>>> import numpy as np
>>> from numpy import linalg as LA
>>> np.set_printoptions(precision=2, suppress=True, linewidth=120)
>>> K = np.loadtxt("dump.csv", delimiter=",")
>>> print(K)
[[ 0.01 -0.98 -0.14 -0.85  0.45]
 [ 0.63 -0.95 -0.99 -0.41 -0.75]
 [ 0.45 -1.    0.35 -0.99  0.22]
 [ 0.5  -0.85 -0.9  -0.69 -0.28]
 [-0.93 -1.   -0.97  0.97 -0.25]
 [ 0.27  1.   -0.17  0.97 -0.61]
 [ 0.86  1.   -0.57 -0.38 -0.55]
 [-0.14  1.    1.    0.79  0.24]
 [-0.54 -0.39 -0.92  0.94 -0.49]
 [-0.52  0.07  0.07  0.58  0.38]
 [-0.94  0.78  0.79  1.    0.  ]
 [ 0.79 -0.99  0.76 -1.    0.69]
 [ 0.65 -1.    0.58 -1.    0.37]
 [-0.43  0.97 -0.97  0.99 -0.62]
 [ 0.58  1.   -1.    1.   -0.94]
 [ 0.49 -1.    0.86 -1.    0.65]
 [-0.84  0.44  0.56  0.96  0.33]
 [ 0.1   0.99  0.87  0.38  0.09]
 [-0.5  -0.42 -0.99  0.96 -0.54]
 [-0.3  -0.99  0.93 -0.77  0.36]
 [-0.38 -0.97 -0.66 -0.2   0.36]
 [-0.66  1.   -0.04  0.99  0.31]
 [ 0.82 -0.98 -0.97 -0.94 -0.62]
 [ 0.54 -0.99 -1.   -0.22 -0.76]]
>>> Xc = K - K.mean(axis=0)
>>> left, sv, Vt = LA.svd(Xc, full_matrices=False)
>>> print((np.sign(left[:, 0]) == np.sign(left[0, 0])).astype(int))
[1 1 1 1 0 0 0 0 0 0 0 1 1 0 0 1 0 0 0 1 1 0 1 1]
>>> t3 = np.stack([K, 4 * K, K[::-1]])
>>> print(t3.shape)
(3, 24, 5)
>>> E = np.loadtxt("a.csv", delimiter=",")
>>> print(E)
[[0.43 0.14 0.43]
 [0.4  0.4  0.2 ]
 [0.   0.4  0.6 ]]
>>> Y = E / LA.norm(E, axis=1, keepdims=True)
>>> G = Y @ Y.T
>>> print(G)
[[1.   0.84 0.7 ]
 [0.84 1.   0.65]
 [0.7  0.65 1.  ]]
>>> print(np.argwhere(np.triu(np.abs(G) > 0.95, 1)))
[]
>>> print(LA.norm(Y, axis=1))
[1. 1. 1.]
>>> print((np.abs(G) > 0.9).astype(int))
[[1 0 0]
 [0 1 0]
 [0 0 1]]
>>> print(G[2])
[0.7  0.65 1.  ]
>>> print(round(float(np.degrees(np.arccos(np.clip(G[2, 1], -1, 1)))), 2))
49.67
>>> q, r_ = LA.qr(E)
>>> print(np.round(abs(r_[0, 0]), 2), round(float(LA.norm(E[:, 0])), 2))
0.59 0.59
>>> print(r_)
[[-0.59 -0.37 -0.45]
 [ 0.   -0.45 -0.47]
 [ 0.    0.    0.4 ]]
>>> print(np.trace(q @ q.T))
3.0
>>> print(np.allclose(r_.T @ r_, E.T @ E))
True
>>> u = np.array([-1, -1, 1])
>>> print(np.cross(r_[1, :3], r_[0, :3]))
[ 0.02  0.28 -0.26]
>>> print(np.array([np.convolve(row, u, "same") for row in r_]))
[[ 0.96  0.24  0.08]
 [ 0.45  0.92  0.03]
 [ 0.   -0.4  -0.4 ]]
>>> F = np.loadtxt("sample6.csv", delimiter=",")
>>> print(F)
[[ 0.  0.  1.  1.  0.  4.  4.]
 [ 1. -3. -3.  4.  4.  5.  5.]
 [ 0. -3.  1.  4.  3.  2.  0.]
 [ 0.  0.  0.  0.  1.  0.  1.]
 [ 0.  0.  0.  0.  1.  1.  0.]
 [ 0.  0.  0.  2.  2.  2.  0.]
 [ 0.  0.  0.  2.  2.  0.  0.]]
>>> print(LA.cond(F) > 100)
True
>>> print([round(float(x), 2) for x in LA.svd(F, compute_uv=False)[:3]])
[12.39, 5.26, 3.21]
>>> print(round(np.log10(LA.cond(F))))
3
>>> Y = F / np.sqrt((F ** 2).mean(axis=1, keepdims=True))
>>> print(F - F.mean(axis=1, keepdims=True))
[[-1.43 -1.43 -0.43 -0.43 -1.43  2.57  2.57]
 [-0.86 -4.86 -4.86  2.14  2.14  3.14  3.14]
 [-1.   -4.    0.    3.    2.    1.   -1.  ]
 [-0.29 -0.29 -0.29 -0.29  0.71 -0.29  0.71]
 [-0.29 -0.29 -0.29 -0.29  0.71  0.71 -0.29]
 [-0.86 -0.86 -0.86  1.14  1.14  1.14 -0.86]
 [-0.57 -0.57 -0.57  1.43  1.43 -0.57 -0.57]]
>>> print(LA.matrix_rank(Y) == LA.matrix_rank(F))
True
>>> print(LA.norm(Y, axis=1))
[2.65 2.65 2.65 2.65 2.65 2.65 2.65]
>>> m1 = np.loadtxt("x.csv", delimiter=",")
>>> print(m1)
[[0. 7. 0. 7. 0. 7.]
 [1. 9. 1. 9. 1. 9.]
 [6. 7. 6. 7. 6. 7.]
 [0. 7. 0. 7. 0. 7.]
 [1. 9. 1. 9. 1. 9.]
 [6. 7. 6. 7. 6. 7.]]
>>> W = np.array([[3, 5, 3, 4, 4, 4],
...     [2, 1, 2, 0, 1, 0],
...     [1, 4, 1, 2, 1, 0],
...     [1, 4, 4, 2, 5, 3],
...     [3, 2, 4, 3, 1, 1],
...     [4, 1, 4, 2, 3, 5]])
>>> beta = np.array([-5, -2, -4, 0, -5, -1])
>>> act = np.maximum(m1 @ W + beta, 0)
>>> print((act > 0).mean(axis=0))
[1. 1. 1. 1. 1. 1.]
>>> print(act)
[[ 44.  40.  66.  28.  58.  55.]
 [ 65.  63.  94.  45.  82.  76.]
 [ 86. 106. 114.  82.  94.  85.]
 [ 44.  40.  66.  28.  58.  55.]
 [ 65.  63.  94.  45.  82.  76.]
 [ 86. 106. 114.  82.  94.  85.]]
>>> basis = np.array([[0, 1, 1],
...     [-2, 2, 3],
...     [-3, 3, -3],
...     [-2, 0, 3],
...     [-1, -1, -3],
...     [0, -2, -2]])
>>> print((act @ basis).round(6).argmax(axis=1))
[1 1 1 1 1 1]
>>> print(W @ basis)
[[-31  10   1]
 [ -9   9  -4]
 [-16  11  13]
 [-29  10 -14]
 [-23  16   1]
 [-21   5 -18]]
>>> print(np.allclose(m1 @ m1.T, m1.T @ m1))
False
>>> print(np.round(np.sort(np.abs(LA.eigvals(m1))), 2) + 0)
[ 0.  0.  0.  0.  0. 30.]
>>> print(round(LA.det(m1), 2))
0.0
>>> print(np.round(np.abs(LA.eigvals(m1)).max(), 2))
30.0
>>> print([round(float(x), 2) for x in LA.svd(m1, compute_uv=False)[:3]])
[34.24, 11.11, 0.0]
>>> print(np.round(LA.norm(m1, 2) / LA.norm(m1), 2))
0.95
>>> print(np.argsort(-LA.norm(m1, axis=0).round(6), kind="stable")[:3])
[1 3 5]
>>> q, _ = LA.qr(np.array([[-0.1, -0.5, -0.1, 2.0, 1.0],
...     [0.1, -2.6, -0.7, -0.3, -0.1],
...     [-0.4, 1.7, -0.7, 0.1, -0.3],
...     [-0.5, 0.2, -0.1, -0.6, 0.7],
...     [0.0, -0.4, 0.3, 0.4, 0.3]]))
>>> M = 2 * q
>>> print(M)
[[-0.3  -0.52  0.16  1.84 -0.47]
 [ 0.3  -1.69 -0.95 -0.29  0.22]
 [-1.22  0.56 -1.31  0.24  0.66]
 [-1.52 -0.68  0.82 -0.62 -0.39]
 [ 0.   -0.29  0.83  0.3   1.77]]
>>> print(np.round(M @ M.T, 2) + 0)
[[4. 0. 0. 0. 0.]
 [0. 4. 0. 0. 0.]
 [0. 0. 4. 0. 0.]
 [0. 0. 0. 4. 0.]
 [0. 0. 0. 0. 4.]]
>>> print(np.round(M[:, 0] @ M[:, 4], 2))
-0.0
>>> feats = np.load("arr.npy")
>>> print(feats)
[[  4 -10   0   4  -8  -6  -8   8   6]
 [-10  59 -40 -24  42  42   9 -37   4]
 [  0 -40  50  20 -20 -35   5  25 -25]
 [  4 -24  20  14 -10 -21 -13  21  -5]
 [ -8  42 -20 -10  42  23  -7 -17  -5]
 [ -6  42 -35 -21  23  34  12 -31   9]
 [ -8   9   5 -13  -7  12  41 -24 -11]
 [  8 -37  25  21 -17 -31 -24  33  -2]
 [  6   4 -25  -5  -5   9 -11  -2  22]]
>>> print(round(float(LA.norm(feats, 2) / LA.norm(feats)), 2))
0.92
>>> print(LA.cond(feats) > 100)
True
>>> print([round(float(x), 2) for x in LA.svd(feats, compute_uv=False)[:3]])
[189.07, 64.65, 45.28]
>>> evals, vecs = LA.eigh(feats)
>>> x = np.array([-2, -1, 5, -1, 0, 2, -2, -5, 2])
>>> print(np.round(LA.eigvalsh(feats[1:, 1:]), 2) + 0)
[  0.     0.     0.     0.     0.    44.24  62.92 187.84]
>>> print(np.round(vecs * np.maximum(evals, 0) @ vecs.T, 2) + 0)
[[  4. -10.   0.   4.  -8.  -6.  -8.   8.   6.]
 [-10.  59. -40. -24.  42.  42.   9. -37.   4.]
 [  0. -40.  50.  20. -20. -35.   5.  25. -25.]
 [  4. -24.  20.  14. -10. -21. -13.  21.  -5.]
 [ -8.  42. -20. -10.  42.  23.  -7. -17.  -5.]
 [ -6.  42. -35. -21.  23.  34.  12. -31.   9.]
 [ -8.   9.   5. -13.  -7.  12.  41. -24. -11.]
 [  8. -37.  25.  21. -17. -31. -24.  33.  -2.]
 [  6.   4. -25.  -5.  -5.   9. -11.  -2.  22.]]
>>> print(np.round(x @ feats @ x / (x @ x), 2), np.round(evals[0], 2), round(evals[-1], 2))
3.15 -0.0 189.07
>>> print(np.round(vecs * np.abs(evals) @ vecs.T, 2) + 0)
[[  4. -10.   0.   4.  -8.  -6.  -8.   8.   6.]
 [-10.  59. -40. -24.  42.  42.   9. -37.   4.]
 [  0. -40.  50.  20. -20. -35.   5.  25. -25.]
 [  4. -24.  20.  14. -10. -21. -13.  21.  -5.]
 [ -8.  42. -20. -10.  42.  23.  -7. -17.  -5.]
 [ -6.  42. -35. -21.  23.  34.  12. -31.   9.]
 [ -8.   9.   5. -13.  -7.  12.  41. -24. -11.]
 [  8. -37.  25.  21. -17. -31. -24.  33.  -2.]
 [  6.   4. -25.  -5.  -5.   9. -11.  -2.  22.]]
>>> Y = np.array([[1, 0, 1],
...     [1, 2, 1],
...     [2, 0, 0],
...     [0, 0, 0],
...     [1, 2, 1],
...     [2, 2, 2],
...     [2, 2, 0],
...     [2, 0, 2],
...     [2, 1, 0]])
>>> print(LA.matrix_rank(feats @ Y))
3
>>> print(feats @ Y)
[[ -14  -58  -10]
 [  47  308  101]
 [ -20 -205  -80]
 [ -26 -141  -30]
 [  24  195   88]
 [  37  231   65]
 [  40   99  -30]
 [ -44 -220  -42]
 [  -9   16   19]]
>>> print(np.einsum("ik,kj->ij", feats, Y))
[[ -14  -58  -10]
 [  47  308  101]
 [ -20 -205  -80]
 [ -26 -141  -30]
 [  24  195   88]
 [  37  231   65]
 [  40   99  -30]
 [ -44 -220  -42]
 [  -9   16   19]]
>>> print(Y.T @ feats.T)
[[ -14   47  -20  -26   24   37   40  -44   -9]
 [ -58  308 -205 -141  195  231   99 -220   16]
 [ -10  101  -80  -30   88   65  -30  -42   19]]
>>> print(np.einsum("ij->j", feats))
[-10  45 -20 -14  40  27   4 -24  -7]
>>> print(np.vstack([feats, Y.T]).shape)
(12, 9)
>>> print(np.einsum("ij,ij->i", feats, feats))
[  396 10751  7400  2364  4984  6337  2910  5418  1417]
>>> X = np.loadtxt("mat.csv", delimiter=",")
>>> print(X)
[[ 0.  0.  0.  3.  2.  0.  6.]
 [ 0.  1.  0.  6.  9.  0. 11.]
 [ 0.  2.  0. 10.  1.  0.  8.]
 [ 4.  0.  2.  8.  4.  0.  8.]
 [ 0.  0.  3.  6. 13.  2. 12.]
 [ 0.  0.  0.  8. 15.  2. 15.]
 [ 0.  0.  0.  2.  6.  0.  7.]
 [ 0.  2.  0.  4.  7.  0.  8.]
 [ 0.  0.  0.  6.  0.  0.  6.]
 [ 0.  0.  0.  9. 11.  2. 14.]
 [ 0.  0.  0.  6. 14.  5. 14.]
 [ 0.  0.  0. 11. 12.  0. 15.]
 [ 2.  0.  3.  2. 11.  8. 10.]
 [ 0.  1.  0.  8.  7.  0. 10.]
 [ 4.  0.  0.  5.  0.  0.  5.]
 [ 0.  0.  0.  7. 12.  0. 13.]
 [ 1.  0.  0.  1.  0.  0.  3.]
 [ 1.  0.  2.  4.  4.  0.  6.]
 [ 2.  0.  0.  7.  1.  0.  6.]
 [ 1.  0.  0.  1.  0.  0.  3.]]
>>> G = np.cov(X, rowvar=False)
>>> print(LA.eigvalsh(G)[::-1])
[45.5   9.02  2.8   1.21  0.63  0.33  0.05]
>>> print(X.std(axis=0))
[1.26 0.64 1.02 2.85 5.2  2.04 3.77]
>>> print(round(np.corrcoef(X[:, 6], X[:, 1])[0, 1], 2))
-0.02
>>> print(np.corrcoef(X.T))
[[ 1.   -0.28  0.33 -0.13 -0.4   0.03 -0.41]
 [-0.28  1.   -0.23  0.21 -0.1  -0.22 -0.02]
 [ 0.33 -0.23  1.   -0.15  0.22  0.49  0.05]
 [-0.13  0.21 -0.15  1.    0.35 -0.14  0.65]
 [-0.4  -0.1   0.22  0.35  1.    0.54  0.93]
 [ 0.03 -0.22  0.49 -0.14  0.54  1.    0.4 ]
 [-0.41 -0.02  0.05  0.65  0.93  0.4   1.  ]]
>>> Xc = (X - X.mean(axis=0)) / X.std(axis=0)
>>> print(np.argwhere(np.abs(Xc) > 2))
[[ 2  1]
 [ 3  0]
 [ 4  2]
 [ 7  1]
 [12  2]
 [12  5]
 [14  0]]
>>> beta = LA.lstsq(np.delete(Xc, 1, axis=1), Xc[:, 1])[0]
>>> print(round(1 - np.var(Xc[:, 1] - np.delete(Xc, 1, axis=1) @ beta), 2))
0.35
>>> idx = X[:, 4] > np.median(X[:, 4])
>>> u = X[idx].mean(axis=0) - X[~idx].mean(axis=0)
>>> print(idx.astype(int))
[0 1 0 0 1 1 0 1 0 1 1 1 1 1 0 1 0 0 0 0]
>>> print(u)
[-1.1  0.2  0.2  2.   9.3  1.9  6.4]
>>> print((((X - X.mean(axis=0)) @ u > 0) == idx).mean())
0.95
>>> rng = np.random.default_rng(9)
>>> idx = rng.permutation(7)
>>> Y = X[:, idx] * rng.choice([-1, 1], 7)
>>> print(Y)
[[ 3.  6.  0.  0.  2.  0.  0.]
 [ 6. 11.  0.  0.  9.  0.  1.]
 [10.  8.  0.  0.  1.  0.  2.]
 [ 8.  8.  0.  2.  4.  4.  0.]
 [ 6. 12.  2.  3. 13.  0.  0.]
 [ 8. 15.  2.  0. 15.  0.  0.]
 [ 2.  7.  0.  0.  6.  0.  0.]
 [ 4.  8.  0.  0.  7.  0.  2.]
 [ 6.  6.  0.  0.  0.  0.  0.]
 [ 9. 14.  2.  0. 11.  0.  0.]
 [ 6. 14.  5.  0. 14.  0.  0.]
 [11. 15.  0.  0. 12.  0.  0.]
 [ 2. 10.  8.  3. 11.  2.  0.]
 [ 8. 10.  0.  0.  7.  0.  1.]
 [ 5.  5.  0.  0.  0.  4.  0.]
 [ 7. 13.  0.  0. 12.  0.  0.]
 [ 1.  3.  0.  0.  0.  1.  0.]
 [ 4.  6.  0.  2.  4.  1.  0.]
 [ 7.  6.  0.  0.  1.  2.  0.]
 [ 1.  3.  0.  0.  0.  1.  0.]]
>>> left, _, Vt = LA.svd(X.T @ Y)
>>> print(np.round(LA.lstsq(X, Y)[0], 2) + 0)
[[0. 0. 0. 0. 0. 1. 0.]
 [0. 0. 0. 0. 0. 0. 1.]
 [0. 0. 0. 1. 0. 0. 0.]
 [1. 0. 0. 0. 0. 0. 0.]
 [0. 0. 0. 0. 1. 0. 0.]
 [0. 0. 1. 0. 0. 0. 0.]
 [0. 1. 0. 0. 0. 0. 0.]]
>>> print(idx)
[3 6 5 2 4 0 1]
